$ ipython --no-banner

In [1]: import numpy as np

In [2]: import numpy.linalg as la

In [3]: np.set_printoptions(precision=2, suppress=True, linewidth=140, legacy="1.25")

In [4]: f = np.array([3, 0, 1, 0])

In [5]: r1 = np.array([-3, 3, -2])

In [6]: F = f[:, None] + r1[None, :]

In [7]: F
Out[7]: 
array([[ 0,  6,  1],
       [-3,  3, -2],
       [-2,  4, -1],
       [-3,  3, -2]])

In [8]: # row 3 repeats row 1

In [9]: Uu, sv, vt = la.svd(F)

In [10]: np.argmax(sv[:-1] / (sv[1:] + 1e-6)) + 1
Out[10]: 2

In [11]: A2 = Uu[:, :2] @ np.diag(sv[:2]) @ vt[:2]

In [12]: round(float(la.norm(F - A2, 2)), 2), np.round(sv[2], 2)
Out[12]: (0.0, 0.0)

In [13]: A2.round(2) + 0
Out[13]: 
array([[ 0.,  6.,  1.],
       [-3.,  3., -2.],
       [-2.,  4., -1.],
       [-3.,  3., -2.]])

In [14]: la.matrix_rank(F, rtol=0.05)
Out[14]: 2

In [15]: t = np.radians(36)

In [16]: Rm = np.eye(3)

In [17]: Rm[2, 2] = Rm[1, 1] = np.cos(t)

In [18]: Rm[2, 1], Rm[1, 2] = -np.sin(t), np.sin(t)

In [19]: Rm
Out[19]: 
array([[ 1.  ,  0.  ,  0.  ],
       [ 0.  ,  0.81,  0.59],
       [ 0.  , -0.59,  0.81]])

In [20]: A2 = F @ Rm.T

In [21]: np.abs(A2 - F).max(axis=0)
Out[21]: array([0.  , 1.75, 3.72])

In [22]: np.round(la.svd(F, compute_uv=False), 2) + 0, np.round(la.svd(A2, compute_uv=False), 2) + 0
Out[22]: (array([9.18, 4.2 , 0.  ]), array([9.18, 4.2 , 0.  ]))

In [23]: w1 = np.array([[-2, 2], [2, 1], [1, 2]])

In [24]: beta = np.array([1, 2])

In [25]: hid = np.maximum(F @ w1 + beta, 0)

In [26]: hid
Out[26]: 
array([[14, 10],
       [11,  0],
       [12,  0],
       [11,  0]])

In [27]: cent = np.array([[3, 3, 1], [2, 1, 2]])

In [28]: w1 @ cent
Out[28]: 
array([[-2, -4,  2],
       [ 8,  7,  4],
       [ 7,  5,  5]])

In [29]: (hid @ cent).round(6).argmax(axis=1)
Out[29]: array([0, 0, 0, 0])

In [30]: J = np.load("m.npy")

In [31]: J
Out[31]: 
array([[1, 0],
       [0, 1]])

In [32]: # a transition matrix

In [33]: A2 = la.inv(J)

In [34]: (np.abs(A2) > 1e-9).astype(int)
Out[34]: 
array([[1, 0],
       [0, 1]])

In [35]: round(la.cond(J), 2)
Out[35]: 1.0

In [36]: np.allclose(A2, J.T)
Out[36]: True

In [37]: A2
Out[37]: 
array([[1., 0.],
       [0., 1.]])

In [38]: np.round(la.slogdet(J)[0], 2)
Out[38]: 1.0

In [39]: low = la.cholesky(J)

In [40]: np.prod(np.diag(low)) ** 2, round(la.det(J), 2)
Out[40]: (1.0, 1.0)

In [41]: low @ low.T
Out[41]: 
array([[1., 0.],
       [0., 1.]])

In [42]: np.diag(low) ** 2
Out[42]: array([1., 1.])

In [43]: A2 = np.array([[3, 0, -3], [0, 1, 2]])

In [44]: cent = np.kron(A2, J)

In [45]: cent.shape
Out[45]: (4, 6)

In [46]: la.matrix_rank(cent)
Out[46]: 4

In [47]: cent
Out[47]: 
array([[ 3,  0,  0,  0, -3,  0],
       [ 0,  3,  0,  0,  0, -3],
       [ 0,  0,  1,  0,  2,  0],
       [ 0,  0,  0,  1,  0,  2]])

In [48]: t = np.radians(15)

In [49]: Rm = np.eye(2)

In [50]: Rm[0, 0] = Rm[1, 1] = np.cos(t)

In [51]: Rm[0, 1], Rm[1, 0] = -np.sin(t), np.sin(t)

In [52]: Rm
Out[52]: 
array([[ 0.97, -0.26],
       [ 0.26,  0.97]])

In [53]: A2 = J @ Rm.T

In [54]: la.svd(J, compute_uv=False), la.svd(A2, compute_uv=False)
Out[54]: (array([1., 1.]), array([1., 1.]))

In [55]: np.abs(A2 - J).max(axis=0)
Out[55]: array([0.26, 0.26])

In [56]: A2
Out[56]: 
array([[ 0.97,  0.26],
       [-0.26,  0.97]])

In [57]: np.allclose(la.norm(J, axis=1), la.norm(A2, axis=1))
Out[57]: True
